% ipython --no-banner

In [1]: import numpy as np

In [2]: np.set_printoptions(precision=2, suppress=True, linewidth=140)

In [3]: rd = lambda a: np.round(a, 2) + 0

In [4]: data = np.arange(12).reshape(3, 4) + -3

In [5]: data
Out[5]: 
array([[-3, -2, -1,  0],
       [ 1,  2,  3,  4],
       [ 5,  6,  7,  8]])

In [6]: # looks like rank 2

In [7]: U, sig, VT = np.linalg.svd(data)

In [8]: evecs = VT[:(sig > 1e-8).sum()]

In [9]: rng = np.random.default_rng(82574)

In [10]: x0 = data[0] + 5 * data[2] + rng.integers(2) * np.eye(4)[0]

In [11]: x0
Out[11]: array([22., 28., 34., 40.])

In [12]: rd(np.diag(evecs.T @ evecs))
Out[12]: array([0.7, 0.3, 0.3, 0.7])

In [13]: np.linalg.matrix_rank(np.vstack([data, x0]))
Out[13]: np.int64(2)

In [14]: rd(evecs.T @ evecs)
Out[14]: 
array([[ 0.7,  0.4,  0.1, -0.2],
       [ 0.4,  0.3,  0.2,  0.1],
       [ 0.1,  0.2,  0.3,  0.4],
       [-0.2,  0.1,  0.4,  0.7]])

In [15]: rd(np.linalg.norm(x0 - evecs.T @ evecs @ x0))
Out[15]: np.float64(0.0)

In [16]: np.allclose(evecs.T @ evecs @ x0, x0)
Out[16]: True

In [17]: rk = np.linalg.matrix_rank(data)

In [18]: rk
Out[18]: np.int64(2)

In [19]: null = np.linalg.svd(data)[2][rk:].T

In [20]: [int(np.linalg.matrix_rank(np.delete(data, i, axis=0))) for i in range(3)]
Out[20]: [2, 2, 2]

In [21]: np.allclose(data @ null, 0)
Out[21]: True

In [22]: [int(np.linalg.matrix_rank(data[:i])) for i in range(1, len(data) + 1)]
Out[22]: [1, 2, 2]

In [23]: null.shape
Out[23]: (4, 2)
